$ ipython --no-banner

In [1]: import numpy as np

In [2]: np.set_printoptions(suppress=True, linewidth=100)

In [3]: def rnd(a):
   ...:     return np.round(a, 1) + 0
   ...: 

In [4]: feats = np.loadtxt("layer16.csv", delimiter=",")

In [5]: rnd(feats)
Out[5]: 
array([[-10.1,   1.5,   8. ,   7.2,  -0.3],
       [ -8.3,   1.3,   7. ,   5.1,  -0.4],
       [ -8.2,   1.2,   6.9,   5. ,  -0.4],
       [ -7.2,   1.2,   6.3,   3.8,  -0.4],
       [ -5.5,   1. ,   5.1,   2.1,  -0.3],
       [ -4.3,   1. ,   4.2,   1. ,  -0.2],
       [ -3.7,   1. ,   3.6,   0.5,  -0.1],
       [ -2.1,   1. ,   2. ,  -0.4,   0.2],
       [ -1.6,   0.9,   1.4,  -0.4,   0.3],
       [ -1.4,   0.9,   1.2,  -0.4,   0.4],
       [ -1. ,   0.8,   0.7,  -0.3,   0.4],
       [ -0.8,   0.7,   0.6,  -0.2,   0.4],
       [ -0.8,   0.7,   0.5,  -0.2,   0.4],
       [  0.1,  -0.1,   0. ,   0. ,  -0.1],
       [  0.2,  -0.2,   0. ,   0. ,  -0.1],
       [  0.3,  -0.4,  -0.1,   0. ,  -0.2],
       [  0.7,  -0.7,  -0.1,  -0.1,  -0.5],
       [  0.8,  -0.9,  -0.1,  -0.2,  -0.6],
       [  1.5,  -1.5,  -0.1,  -0.5,  -1.2],
       [  1.9,  -2. ,   0. ,  -0.9,  -1.6],
       [  2. ,  -2.1,   0. ,  -0.9,  -1.6],
       [  4.9,  -5. ,   0.5,  -3.7,  -4.2],
       [  6.8,  -6.8,   1. ,  -5.8,  -5.8],
       [  8.1,  -8. ,   1.3,  -7.3,  -6.9],
       [  9.3,  -9.1,   1.5,  -8.7,  -7.9],
       [ 10.3, -10. ,   1.8,  -9.9,  -8.7],
       [ 11.9, -11.4,   2.1, -12. , -10.1],
       [ 15.8, -14.7,   3. , -17. , -13.2],
       [ 19.3, -17.5,   3.8, -21.5, -15.9],
       [ 26.9, -23.6,   5.4, -31.7, -21.7],
       [ 30. , -26. ,   6. , -36. , -24. ]])

In [6]: # null space of dimension 2

In [7]: rng = np.random.default_rng(596262)

In [8]: B = feats + rng.integers(-2, 3, (31, 3)) @ rng.integers(-2, 3, (3, 5))

In [9]: rnd(B)
Out[9]: 
array([[-13.1,   3.5,   3. ,   5.2,   1.7],
       [ -7.3,   1.3,   9. ,   3.1,  -2.4],
       [-11.2,   3.2,   1.9,   3. ,   1.6],
       [ -9.2,   3.2,   2.3,  -0.2,  -0.4],
       [ -3.5,   0. ,   8.1,   2.1,  -2.3],
       [ -4.3,   1. ,   2.2,   1. ,  -0.2],
       [ -2.7,   1. ,   6.6,  -1.5,  -2.1],
       [ -2.1,   0. ,   5. ,   3.6,   2.2],
       [ -0.6,  -0.1,   3.4,   1.6,   0.3],
       [ -5.4,   2.9,  -4.8,  -0.4,   4.4],
       [  1. ,  -1.2,   2.7,   3.7,   0.4],
       [ -0.8,  -1.3,   4.6,   7.8,   4.4],
       [ -1.8,   0.7,   0.5,   1.8,   2.4],
       [ -0.9,   0.9,   0. ,  -2. ,  -0.1],
       [ -0.8,   1.8,  -5. ,  -6. ,  -2.1],
       [ -2.7,   0.6,  -4.1,   2. ,   3.8],
       [  1.7,  -1.7,   2.9,   1.9,  -0.5],
       [ -0.2,  -1.9,   0.9,   5.8,   3.4],
       [  0.5,   0.5,  -3.1,  -6.5,  -3.2],
       [  2.9,  -3. ,   3. ,   1.1,  -1.6],
       [  0. ,  -1.1,  -2. ,  -0.9,   0.4],
       [  3.9,  -4. ,   0.5,  -5.7,  -4.2],
       [  7.8,  -5.8,  -1. , -11.8,  -9.8],
       [  6.1,  -7. ,  -2.7,  -7.3,  -4.9],
       [  7.3,  -8.1,  -0.5,  -8.7,  -5.9],
       [ 11.3, -12. ,   4.8,  -3.9,  -6.7],
       [ 12.9, -11.4,   3.1, -14. , -12.1],
       [ 14.8, -14.7,   2. , -15. , -11.2],
       [ 22.3, -18.5,   9.8, -23.5, -19.9],
       [ 23.9, -21.6,   2.4, -33.7, -19.7],
       [ 32. , -26. ,   6. , -40. , -28. ]])

In [10]: np.linalg.matrix_rank(B - feats, tol=1e-8)
Out[10]: np.int64(3)

In [11]: rnd(np.trace(np.linalg.pinv(feats) @ feats))
Out[11]: np.float64(3.0)

In [12]: m1 = np.array([[-1.1, -1.2, -2.0, 2.3, -0.2, 0.5, 0.3],
    ...:     [0.3, -0.5, 5.0, 1.3, -0.6, -1.4, -1.1],
    ...:     [0.3, -0.3, -6.0, -0.4, 1.6, -1.9, 0.1],
    ...:     [-0.9, -0.5, 6.5, -0.5, 0.8, 0.7, 0.1],
    ...:     [2.3, 0.2, -4.5, -0.9, -0.8, 1.8, 1.7],
    ...:     [0.3, -1.6, 6.0, -1.3, -0.3, 0.2, -0.3],
    ...:     [1.5, 0.5, -4.5, -2.5, 1.4, -0.1, 0.9],
    ...:     [0.4, -0.4, -0.5, -0.4, 0.8, -1.4, -0.9]])

In [13]: m1
Out[13]: 
array([[-1.1, -1.2, -2. ,  2.3, -0.2,  0.5,  0.3],
       [ 0.3, -0.5,  5. ,  1.3, -0.6, -1.4, -1.1],
       [ 0.3, -0.3, -6. , -0.4,  1.6, -1.9,  0.1],
       [-0.9, -0.5,  6.5, -0.5,  0.8,  0.7,  0.1],
       [ 2.3,  0.2, -4.5, -0.9, -0.8,  1.8,  1.7],
       [ 0.3, -1.6,  6. , -1.3, -0.3,  0.2, -0.3],
       [ 1.5,  0.5, -4.5, -2.5,  1.4, -0.1,  0.9],
       [ 0.4, -0.4, -0.5, -0.4,  0.8, -1.4, -0.9]])

In [14]: x = np.array([0, 0, 2, 0, 2, 2, 2])

In [15]: target = m1 @ x

In [16]: np.linalg.solve(m1, target)
LinAlgError: Last 2 dimensions of the array must be square


In [17]: rnd(np.linalg.solve(m1.T @ m1, m1.T @ target))
Out[17]: array([0., 0., 2., 0., 2., 2., 2.])

In [18]: rnd(target)
Out[18]: array([ -2.8,   3.8, -12.4,  16.2,  -3.6,  11.2,  -4.6,  -4. ])

In [19]: rnd(np.linalg.lstsq(m1, target)[0])
Out[19]: array([0., 0., 2., 0., 2., 2., 2.])

In [20]: target = target + 0.3 * rng.normal(size=8)

In [21]: rnd(target)
Out[21]: array([ -3.1,   3.7, -12.3,  15.9,  -3.6,  11. ,  -4.4,  -4.2])

In [22]: beta, *_ = np.linalg.lstsq(m1, target)

In [23]: rnd(m1.T @ (target - m1 @ beta))
Out[23]: array([0., 0., 0., 0., 0., 0., 0.])

In [24]: rnd(np.linalg.norm(target - m1 @ beta))
Out[24]: np.float64(0.1)

In [25]: rank = np.linalg.matrix_rank(feats)

In [26]: rank
Out[26]: np.int64(3)

In [27]: ns = np.linalg.svd(feats)[2][rank:].T

In [28]: np.linalg.matrix_rank(feats.T @ feats), np.linalg.matrix_rank(feats @ feats.T)
Out[28]: (np.int64(3), np.int64(3))

In [29]: [int(np.linalg.matrix_rank(feats[:i])) for i in range(1, len(feats) + 1)]
Out[29]: 
[1,
 2,
 3,
 3,
 3,
 3,
 3,
 3,
 3,
 3,
 3,
 3,
 3,
 3,
 3,
 3,
 3,
 3,
 3,
 3,
 3,
 3,
 3,
 3,
 3,
 3,
 3,
 3,
 3,
 3,
 3]

In [30]: np.allclose(feats @ ns, 0)
Out[30]: True

In [31]: rnd(ns @ ns.T)
Out[31]: 
array([[ 0.5,  0.3,  0.4,  0.2,  0.1],
       [ 0.3,  0.5,  0.1,  0.1, -0.4],
       [ 0.4,  0.1,  0.3,  0.1,  0.2],
       [ 0.2,  0.1,  0.1,  0.1,  0. ],
       [ 0.1, -0.4,  0.2,  0. ,  0.6]])

In [32]: [int(np.linalg.matrix_rank(feats[:, :j + 1])) for j in range(5)]
Out[32]: [1, 2, 3, 3, 3]
